% ipython --no-banner

In [1]: import numpy as np

In [2]: np.set_printoptions(precision=2, suppress=True, linewidth=200, legacy="1.25")

In [3]: f = np.array([0, -2, 1, -2]) + 0.5

In [4]: J = np.outer(f, f) / (f @ f)

In [5]: J
Out[5]: 
array([[ 0.04, -0.11,  0.11, -0.11],
       [-0.11,  0.32, -0.32,  0.32],
       [ 0.11, -0.32,  0.32, -0.32],
       [-0.11,  0.32, -0.32,  0.32]])

In [6]: # columns 1 and 3 are equal

In [7]: np.linalg.matrix_rank(J, rtol=0.1)
Out[7]: 1

In [8]: np.linalg.cond(J) > 100
Out[8]: True

In [9]: np.argsort(-np.linalg.norm(J, axis=0).round(6), kind="stable")[:3]
Out[9]: array([1, 2, 3])

In [10]: print(np.round(np.linalg.eigvals(J).sum().real, 2))
1.0

In [11]: round(np.einsum("ij,ji->", J, J), 2)
Out[11]: 1.0

In [12]: np.einsum("ii->", J)
Out[12]: 1.0

In [13]: print(np.round(np.linalg.det(J.T), 2))
0.0

In [14]: print(np.round(np.linalg.det(2 * J), 2), np.round(np.linalg.det(J), 2))
0.0 0.0

In [15]: J @ np.linalg.pinv(J) @ J
Out[15]: 
array([[ 0.04, -0.11,  0.11, -0.11],
       [-0.11,  0.32, -0.32,  0.32],
       [ 0.11, -0.32,  0.32, -0.32],
       [-0.11,  0.32, -0.32,  0.32]])

In [16]: np.abs(np.diag(np.linalg.qr(J)[1])) > 1e-9
Out[16]: array([ True, False, False, False])

In [17]: try:
    ...:     np.linalg.inv(J)
    ...: except np.linalg.LinAlgError as e:
    ...:     print(repr(e))
    ...: 
LinAlgError('Singular matrix')

In [18]: print(np.unique(J.round(6), axis=0).shape)
(3, 4)

In [19]: round(float(np.trace(np.linalg.pinv(J) @ J)), 2)
Out[19]: 1.0

In [20]: w, V = np.linalg.eigh(J)

In [21]: vec = np.array([-1, -1, -1, 0])

In [22]: np.round(vec @ J @ vec / (vec @ vec), 2), np.round(w[0], 2), round(float(w[-1]), 2)
Out[22]: (0.01, 0.0, 1.0)

In [23]: round(float(np.abs(J).sum(axis=1).max()), 2), round(float(np.abs(w).max()), 2)
Out[23]: (1.07, 1.0)

In [24]: round(vec @ J @ vec, 2)
Out[24]: 0.04

In [25]: W = np.array([[2, -1, 3, 0, -1],
    ...:     [-3, 3, 2, 3, -1],
    ...:     [2, -3, -1, -3, 3],
    ...:     [-1, 3, -2, 1, 0]])

In [26]: beta = np.array([0, 2, 0, 4, 0])

In [27]: hid = np.maximum(J @ W + beta, 0)

In [28]: (hid > 0).mean(axis=0)
Out[28]: array([0.5 , 0.75, 0.5 , 1.  , 0.5 ])

In [29]: np.linalg.matrix_rank(hid)
Out[29]: 3

In [30]: print(hid.round(2) + 0)
[[0.71 1.   0.   3.25 0.39]
 [0.   5.   0.   6.25 0.  ]
 [2.14 0.   0.   1.75 1.18]
 [0.   5.   0.   6.25 0.  ]]

In [31]: cent = np.array([[5, 2], [4, 2], [3, 2], [1, 0], [0, 5]])

In [32]: (hid @ cent).round(6).argmax(axis=1)
Out[32]: array([0, 0, 0, 0])

In [33]: hid @ cent
Out[33]: 
array([[10.82,  5.39],
       [26.25, 10.  ],
       [12.46, 10.18],
       [26.25, 10.  ]])

In [34]: W0 = np.load("data.npy")

In [35]: W0
Out[35]: 
array([[-2.86,  0.12,  4.1 ],
       [ 0.41, -4.97,  0.42],
       [ 4.08,  0.58,  2.83]])

In [36]: vec = np.array([1, -2, 3, 1])

In [37]: print(J @ vec)
[ 0.46 -1.39  1.39 -1.39]

In [38]: np.linalg.eigvalsh(2 * J - np.eye(4))
Out[38]: array([-1., -1., -1.,  1.])

In [39]: np.eye(4) - J
Out[39]: 
array([[ 0.96,  0.11, -0.11,  0.11],
       [ 0.11,  0.68,  0.32, -0.32],
       [-0.11,  0.32,  0.68,  0.32],
       [ 0.11, -0.32,  0.32,  0.68]])

In [40]: out = W0 / np.sqrt((W0 ** 2).mean(axis=1, keepdims=True))

In [41]: np.linalg.matrix_rank(out) == np.linalg.matrix_rank(W0)
Out[41]: True

In [42]: W0 - W0.mean(axis=1, keepdims=True)
Out[42]: 
array([[-3.31, -0.34,  3.65],
       [ 1.79, -3.59,  1.8 ],
       [ 1.59, -1.92,  0.33]])
